% python3 -q
>>> import numpy as np
>>> np.set_printoptions(precision=1, suppress=True, linewidth=160, floatmode="fixed")
>>> def tidy(a):
...     return np.round(a, 1) + 0
... 
>>> J = np.load("dump.npy")
>>> print(J)
[[-1  0  1  2  3  4]
 [ 5  6  7  8  9 10]
 [11 12 13 14 15 16]
 [17 18 19 20 21 22]
 [23 24 25 26 27 28]
 [29 30 31 32 33 34]
 [35 36 37 38 39 40]
 [41 42 43 44 45 46]
 [47 48 49 50 51 52]
 [53 54 55 56 57 58]]
>>> Uu, sv, VT = np.linalg.svd(J)
>>> print(np.argmax(sv[:-1] / (sv[1:] + 1e-6)) + 1)
2
>>> print(tidy(sv))
[258.2   6.8   0.0   0.0   0.0   0.0]
>>> Y = Uu[:, :2] @ np.diag(sv[:2]) @ VT[:2]
>>> print(np.linalg.matrix_rank(J, rtol=0.05))
1
>>> print(tidy(Y))
[[-1.0  0.0  1.0  2.0  3.0  4.0]
 [ 5.0  6.0  7.0  8.0  9.0 10.0]
 [11.0 12.0 13.0 14.0 15.0 16.0]
 [17.0 18.0 19.0 20.0 21.0 22.0]
 [23.0 24.0 25.0 26.0 27.0 28.0]
 [29.0 30.0 31.0 32.0 33.0 34.0]
 [35.0 36.0 37.0 38.0 39.0 40.0]
 [41.0 42.0 43.0 44.0 45.0 46.0]
 [47.0 48.0 49.0 50.0 51.0 52.0]
 [53.0 54.0 55.0 56.0 57.0 58.0]]
>>> print(tidy(np.linalg.norm(J - Y) / np.linalg.norm(J)))
0.0
>>> print(np.linalg.matrix_rank(Y))
2
>>> print(tidy(np.linalg.norm(J - Y, 2)), tidy(sv[2]))
0.0 0.0
>>> Uu, sv, VT = np.linalg.svd(J)
>>> vecs = VT[:(sv > 1e-8).sum()]
>>> rng = np.random.default_rng(551471)
>>> x = J[8] + 4 * J[6] + rng.integers(2) * np.eye(6)[3]
>>> print(x)
[187.0 192.0 197.0 203.0 207.0 212.0]
>>> print(tidy(np.linalg.norm(x - vecs.T @ vecs @ x)))
0.9
>>> x = np.array([3, 5, 2, 0, 2, 4])
>>> print(J @ np.ones(6))
[  9.0  45.0  81.0 117.0 153.0 189.0 225.0 261.0 297.0 333.0]
>>> print((J @ x).argmax())
9
>>> print((J * x).sum(axis=1))
[ 21 117 213 309 405 501 597 693 789 885]
>>> print(np.einsum("ij,j->i", J, x))
[ 21 117 213 309 405 501 597 693 789 885]
>>> print(np.linalg.lstsq(J[:-1].T, J[-1])[2])
2
>>> print(np.allclose(J[:-1].T @ np.linalg.lstsq(J[:-1].T, J[-1])[0], J[-1]))
True
>>> print(np.unique(J.round(6), axis=0).shape)
(10, 6)
>>> W0 = np.loadtxt("layer10.csv", delimiter=",")
>>> print(W0)
[[3.0 6.0 0.0 0.0]
 [8.0 7.0 0.0 0.0]
 [0.0 0.0 3.0 6.0]
 [0.0 0.0 8.0 7.0]]
>>> Y = W0[0, 0] * W0[1:] - np.outer(W0[1:, 0], W0[0])
>>> print(Y)
[[  0.0 -27.0   0.0   0.0]
 [  0.0   0.0   9.0  18.0]
 [  0.0   0.0  24.0  21.0]]
>>> print(tidy(W0[:, 0] / W0[0, 0]))
[1.0 2.7 0.0 0.0]
>>> print(np.flatnonzero(~Y.round(6).any(axis=1)))
[]
>>> Y = np.array([[2, 0, 1], [1, -2, 3]])
>>> W2 = np.kron(Y, W0)
>>> print(tidy(np.linalg.norm(W2, 2)), tidy(np.linalg.norm(Y, 2) * np.linalg.norm(W0, 2)))
49.9 49.9
>>> print(np.linalg.matrix_rank(W2))
8
>>> K = np.load("case14.npy")
>>> print(K)
[[ 0 -2 -1 -4  0  6  4 -1 -1  4]
 [ 2  0  0  5  0  0  2 -3  0  4]
 [ 1  0  0 -3  4 -1  5  2  0  1]
 [ 4 -5  3  0 -6 -3  2 -3 -3  6]
 [ 0  0 -4  6  0 -5 -3  1  1  6]
 [-6  0  1  3  5  0  3  1  0  0]
 [-4 -2 -5 -2  3 -3  0 -1  2 -4]
 [ 1  3 -2  3 -1 -1  1  0  3 -5]
 [ 1  0  0  3 -1  0 -2 -3  0 -4]
 [-4 -4 -1 -6 -6  0  4  5  4  0]]
>>> Y = np.linalg.inv(K)
>>> print(tidy(np.linalg.det(K) * np.linalg.det(Y)))
1.0
>>> print((np.abs(Y) > 1e-9).astype(int))
[[0 1 1 1 1 1 1 1 1 1]
 [1 0 1 1 1 1 1 1 1 1]
 [1 1 0 1 1 1 1 1 1 1]
 [1 1 1 0 1 1 1 1 1 1]
 [1 1 1 1 0 1 1 1 1 1]
 [1 1 1 1 1 0 1 1 1 1]
 [1 1 1 1 1 1 0 1 1 1]
 [1 1 1 1 1 1 1 0 1 1]
 [1 1 1 1 1 1 1 1 0 1]
 [1 1 1 1 1 1 1 1 1 0]]
>>> print(tidy(np.linalg.inv(Y)))
[[ 0.0 -2.0 -1.0 -4.0  0.0  6.0  4.0 -1.0 -1.0  4.0]
 [ 2.0  0.0  0.0  5.0  0.0  0.0  2.0 -3.0  0.0  4.0]
 [ 1.0  0.0  0.0 -3.0  4.0 -1.0  5.0  2.0  0.0  1.0]
 [ 4.0 -5.0  3.0  0.0 -6.0 -3.0  2.0 -3.0 -3.0  6.0]
 [ 0.0  0.0 -4.0  6.0  0.0 -5.0 -3.0  1.0  1.0  6.0]
 [-6.0  0.0  1.0  3.0  5.0  0.0  3.0  1.0  0.0  0.0]
 [-4.0 -2.0 -5.0 -2.0  3.0 -3.0  0.0 -1.0  2.0 -4.0]
 [ 1.0  3.0 -2.0  3.0 -1.0 -1.0  1.0  0.0  3.0 -5.0]
 [ 1.0  0.0  0.0  3.0 -1.0  0.0 -2.0 -3.0  0.0 -4.0]
 [-4.0 -4.0 -1.0 -6.0 -6.0  0.0  4.0  5.0  4.0  0.0]]
>>> print(tidy(np.linalg.cond(K)))
18.6
>>> print(np.allclose(Y, K.T))
False
>>> M = np.loadtxt("test17.csv", delimiter=",")
>>> print(M)
[[ 0.0  2.0  3.0 -1.0 -2.0  1.0  3.0]
 [ 2.0  4.0  5.0  1.0  0.0  3.0  5.0]
 [ 1.0  3.0  4.0  0.0 -1.0  2.0  4.0]
 [ 2.0  4.0  5.0  1.0  0.0  3.0  5.0]
 [ 0.0  2.0  3.0 -1.0 -2.0  1.0  3.0]
 [ 2.0  4.0  5.0  1.0  0.0  3.0  5.0]
 [ 2.0  4.0  5.0  1.0  0.0  3.0  5.0]
 [ 0.0  2.0  3.0 -1.0 -2.0  1.0  3.0]
 [ 3.0  5.0  6.0  2.0  1.0  4.0  6.0]
 [ 3.0  5.0  6.0  2.0  1.0  4.0  6.0]]
>>> # rank 2
>>> print(tidy(np.linalg.norm(M, 1)), tidy(np.linalg.norm(M, np.inf)))
45.0 27.0
>>> print(tidy(np.linalg.norm(M, 2)))
26.0
>>> print(tidy(np.linalg.norm(M, axis=1)))
[ 5.3  8.9  6.9  8.9  5.3  8.9  8.9  5.3 11.3 11.3]
>>> print(tidy(np.linalg.norm(M[5], 1)), tidy(np.linalg.norm(M[5], np.inf)))
20.0 5.0
>>> print(np.linalg.norm(M, axis=1).argmax())
8
>>> Y = np.array([[0, 1], [0, 2], [2, -2], [-2, -2], [-2, 1], [2, 0], [2, -1]])
>>> print(np.linalg.matrix_rank(np.vstack([M, Y.T])))
4
>>> print(M @ Y)
[[20.0 -5.0]
 [24.0 -7.0]
 [22.0 -6.0]
 [24.0 -7.0]
 [20.0 -5.0]
 [24.0 -7.0]
 [24.0 -7.0]
 [20.0 -5.0]
 [26.0 -8.0]
 [26.0 -8.0]]
>>> print(np.einsum("ik,kj->ji", M, Y))
[[20.0 24.0 22.0 24.0 20.0 24.0 24.0 20.0 26.0 26.0]
 [-5.0 -7.0 -6.0 -7.0 -5.0 -7.0 -7.0 -5.0 -8.0 -8.0]]
>>> def softmax(z):
...     e = np.exp(z - z.max(axis=-1, keepdims=True))
...     return e / e.sum(axis=-1, keepdims=True)
... 
>>> print(tidy(softmax(10 * M[2])))
[0.0 0.0 0.5 0.0 0.0 0.0 0.5]
>>> print(softmax(M).sum(axis=1))
[1.0 1.0 1.0 1.0 1.0 1.0 1.0 1.0 1.0 1.0]
>>> att = M @ M.T / np.sqrt(7)
>>> print(tidy(softmax(att + np.triu(np.full(att.shape, -np.inf), 1))))
[[1.0 0.0 0.0 0.0 0.0 0.0 0.0 0.0 0.0 0.0]
 [0.0 1.0 0.0 0.0 0.0 0.0 0.0 0.0 0.0 0.0]
 [0.0 1.0 0.0 0.0 0.0 0.0 0.0 0.0 0.0 0.0]
 [0.0 0.5 0.0 0.5 0.0 0.0 0.0 0.0 0.0 0.0]
 [0.0 0.5 0.0 0.5 0.0 0.0 0.0 0.0 0.0 0.0]
 [0.0 0.3 0.0 0.3 0.0 0.3 0.0 0.0 0.0 0.0]
 [0.0 0.2 0.0 0.2 0.0 0.2 0.2 0.0 0.0 0.0]
 [0.0 0.2 0.0 0.2 0.0 0.2 0.2 0.0 0.0 0.0]
 [0.0 0.0 0.0 0.0 0.0 0.0 0.0 0.0 1.0 0.0]
 [0.0 0.0 0.0 0.0 0.0 0.0 0.0 0.0 0.5 0.5]]
>>> print(tidy(softmax(att)[2] @ M))
[3.0 5.0 6.0 2.0 1.0 4.0 6.0]
>>> print(softmax(att).round(6).argmax(axis=1))
[8 8 8 8 8 8 8 8 8 8]
>>> E = np.load("run18.npy")
>>> print(E)
[[0 0 0 1 0]
 [0 0 1 0 0]
 [1 0 0 0 0]
 [0 0 0 0 1]
 [0 1 0 0 0]]
>>> # orthonormal columns
>>> Y = E / np.sqrt((E ** 2).mean(axis=1, keepdims=True))
>>> print(E - E.mean(axis=1, keepdims=True))
[[-0.2 -0.2 -0.2  0.8 -0.2]
 [-0.2 -0.2  0.8 -0.2 -0.2]
 [ 0.8 -0.2 -0.2 -0.2 -0.2]
 [-0.2 -0.2 -0.2 -0.2  0.8]
 [-0.2  0.8 -0.2 -0.2 -0.2]]
>>> print(np.linalg.matrix_rank(Y) == np.linalg.matrix_rank(E))
True
>>> print(tidy(np.linalg.norm(Y, axis=1)))
[2.2 2.2 2.2 2.2 2.2]
>>> Y = E + rng.integers(-2, 3, (5, 1)) @ rng.integers(-2, 3, (1, 5))
>>> print(Y)
[[-4 -2 -2 -1 -4]
 [ 2  1  2  1  2]
 [ 5  2  2  2  4]
 [ 2  1  1  1  3]
 [ 0  1  0  0  0]]
>>> print(tidy(np.linalg.svd(Y - E, compute_uv=False)))
[10.5  0.0  0.0  0.0  0.0]
>>> print(Y - E)
[[-4 -2 -2 -2 -4]
 [ 2  1  1  1  2]
 [ 4  2  2  2  4]
 [ 2  1  1  1  2]
 [ 0  0  0  0  0]]
>>> x = np.array([7, 3, 5, 0, 5])
>>> rhs = E @ x
>>> print(rhs)
[0 5 7 5 3]
>>> print(tidy(np.linalg.solve(E, rhs + E[:, 3])))
[7.0 3.0 5.0 1.0 5.0]
>>> q, R = np.linalg.qr(E)
>>> print(R)
[[-1.0  0.0  0.0  0.0  0.0]
 [ 0.0 -1.0  0.0  0.0  0.0]
 [ 0.0  0.0 -1.0  0.0  0.0]
 [ 0.0  0.0  0.0 -1.0  0.0]
 [ 0.0  0.0  0.0  0.0  1.0]]
>>> print(abs(R[0, 0]), tidy(np.linalg.norm(E[:, 0])))
1.0 1.0
>>> print(np.trace(q @ q.T))
5.0
>>> print(np.allclose(R.T @ R, E.T @ E))
True
>>> print(q.shape, R.shape)
(5, 5) (5, 5)
>>> print(q.T @ q)
[[1.0 0.0 0.0 0.0 0.0]
 [0.0 1.0 0.0 0.0 0.0]
 [0.0 0.0 1.0 0.0 0.0]
 [0.0 0.0 0.0 1.0 0.0]
 [0.0 0.0 0.0 0.0 1.0]]
>>> print(np.abs(np.diag(R)))
[1.0 1.0 1.0 1.0 1.0]
>>> print(q @ R)
[[0.0 0.0 0.0 1.0 0.0]
 [0.0 0.0 1.0 0.0 0.0]
 [1.0 0.0 0.0 0.0 0.0]
 [0.0 0.0 0.0 0.0 1.0]
 [0.0 1.0 0.0 0.0 0.0]]
>>> Y = np.linalg.inv(R)
>>> print(R @ Y)
[[1.0 0.0 0.0 0.0 0.0]
 [0.0 1.0 0.0 0.0 0.0]
 [0.0 0.0 1.0 0.0 0.0]
 [0.0 0.0 0.0 1.0 0.0]
 [0.0 0.0 0.0 0.0 1.0]]
>>> print(np.allclose(Y, R.T))
True
>>> print(tidy(np.linalg.inv(Y)))
[[-1.0  0.0  0.0  0.0  0.0]
 [ 0.0 -1.0  0.0  0.0  0.0]
 [ 0.0  0.0 -1.0  0.0  0.0]
 [ 0.0  0.0  0.0 -1.0  0.0]
 [ 0.0  0.0  0.0  0.0  1.0]]
>>> print(tidy(np.linalg.det(R) * Y))
[[-1.0  0.0  0.0  0.0  0.0]
 [ 0.0 -1.0  0.0  0.0  0.0]
 [ 0.0  0.0 -1.0  0.0  0.0]
 [ 0.0  0.0  0.0 -1.0  0.0]
 [ 0.0  0.0  0.0  0.0  1.0]]
>>> print(tidy(np.linalg.cond(R)))
1.0
>>> print((np.abs(Y) > 1e-9).astype(int))
[[1 0 0 0 0]
 [0 1 0 0 0]
 [0 0 1 0 0]
 [0 0 0 1 0]
 [0 0 0 0 1]]
>>> m1 = np.load("sample4.npy")
>>> print(tidy(m1))
[[-0.8  0.5 -0.3  0.0]
 [-0.3 -0.7 -0.2  0.6]
 [-0.1 -0.5 -0.4 -0.8]
 [ 0.4  0.3 -0.8  0.2]]
>>> print(tidy(np.poly(m1)))
[ 1.0  1.7  0.0 -1.7 -1.0]
>>> print(tidy(np.linalg.eigvals(m1).sum().real))
-1.7
>>> print(tidy(np.einsum("ii->", m1)))
-1.7
>>> print(tidy(np.linalg.det(m1.T)))
-1.0
>>> x = np.array([1, 0, 3, 2])
>>> print(4 - np.linalg.matrix_rank(m1 - np.eye(4), tol=1e-8))
1
>>> print(tidy(np.linalg.norm(x)), tidy(np.linalg.norm(m1 @ x)))
3.7 3.7
>>> print(tidy(softmax(m1[3] + 3)))
[0.3 0.3 0.1 0.3]
>>> print(tidy(softmax(10 * m1[3])))
[0.7 0.2 0.0 0.1]
>>> att = m1 @ m1.T / np.sqrt(4)
>>> print(tidy(softmax(att)))
[[0.4 0.2 0.2 0.2]
 [0.2 0.4 0.2 0.2]
 [0.2 0.2 0.4 0.2]
 [0.2 0.2 0.2 0.4]]
>>> print(softmax(att).round(6).argmax(axis=1))
[0 1 2 3]
>>> print(tidy(softmax(att + np.triu(np.full(att.shape, -np.inf), 1))))
[[1.0 0.0 0.0 0.0]
 [0.4 0.6 0.0 0.0]
 [0.3 0.3 0.5 0.0]
 [0.2 0.2 0.2 0.4]]
>>> print(tidy(softmax(att)[3] @ m1))
[-0.1 -0.1 -0.5  0.1]
>>> x = np.array([2, -3, -1, -1, 0, 2, -2, 3, 2, -2])
>>> h1 = np.maximum(K @ x, 0)
>>> print(h1)
[ 2  0  0  0  0  0  8  4  2 26]
>>> print(np.maximum(K @ (3 * x), 0))
[ 6  0  0  0  0  0 24 12  6 78]
>>> print(np.maximum(K @ x, 0) - np.maximum(-K @ x, 0))
[  2 -22  -3 -17 -13 -19   8   4   2  26]
>>> print(np.flatnonzero(h1 > 1e-9))
[0 6 7 8 9]
>>> Y = np.array([[-1, -3, -2],
...     [-1, -1, -3],
...     [-2, 2, 2],
...     [-3, 3, -1],
...     [-1, 2, -3],
...     [-2, 1, -1],
...     [-3, -2, 3],
...     [3, -1, -1],
...     [2, 1, 2],
...     [-1, -2, -2],
...     [-2, 0, -3],
...     [2, -2, 2]])
>>> W2 = np.array([[1, 0, 1, 3, 3, 2, -3, 1, 0, 3, -2],
...     [0, -2, -3, 2, -3, 3, 2, 1, -2, 3, -2],
...     [-2, -3, 2, 1, 1, 0, 1, -1, 3, 2, 2]])
>>> F = Y @ W2 + 0.3 * rng.normal(size=(12, 11))
>>> print(tidy(F))
[[  3.0  12.2   3.9 -11.1   4.2 -10.9  -5.3  -2.2   0.1 -15.9   4.3]
 [  5.2  11.2  -4.2  -8.2  -3.3  -5.6  -1.8   0.6  -7.5 -11.6  -1.7]
 [ -5.8 -10.3  -3.7  -0.3  -9.5   1.8  11.7  -1.6   2.4   4.5   4.2]
 [ -0.4  -3.1 -14.1  -4.0 -19.7   3.6  14.0   0.9  -8.7  -2.1  -2.0]
 [  5.3   5.3 -12.6  -2.7 -12.0   4.4   4.1   3.8 -12.8  -2.5  -7.9]
 [ -0.5   1.4  -7.0  -4.7  -9.5  -1.5   7.0   0.2  -5.2  -5.4  -0.3]
 [ -8.9  -5.2   9.2 -10.6   0.2 -11.8   8.3  -8.6  12.7  -9.3  16.1]
 [  5.7   4.9   3.7   6.1  10.9   3.1 -12.1   2.8  -0.9   4.2  -6.1]
 [ -2.4  -8.4   2.6  10.4   5.1   6.8  -2.0   1.2   4.4  12.8  -2.0]
 [  3.1  10.5   1.4  -8.6   0.7  -7.2  -3.0  -1.1  -2.2 -13.5   2.2]
 [  3.7   8.8  -7.9  -8.6  -9.1  -4.1   3.3   1.6  -9.3 -12.1  -2.0]
 [ -2.4  -2.3  11.5   4.4  13.3  -1.9  -7.8  -2.5  10.6   4.2   3.8]]
>>> Uu, sv, VT = np.linalg.svd(F, full_matrices=False)
>>> print(tidy(sv / sv[0]))
[1.0 0.8 0.7 0.0 0.0 0.0 0.0 0.0 0.0 0.0 0.0]
>>> print(Uu.shape, sv.shape, VT.shape)
(12, 11) (11,) (11, 11)
>>> print(np.abs(Uu[:, 0]).round(6).argmax())
3
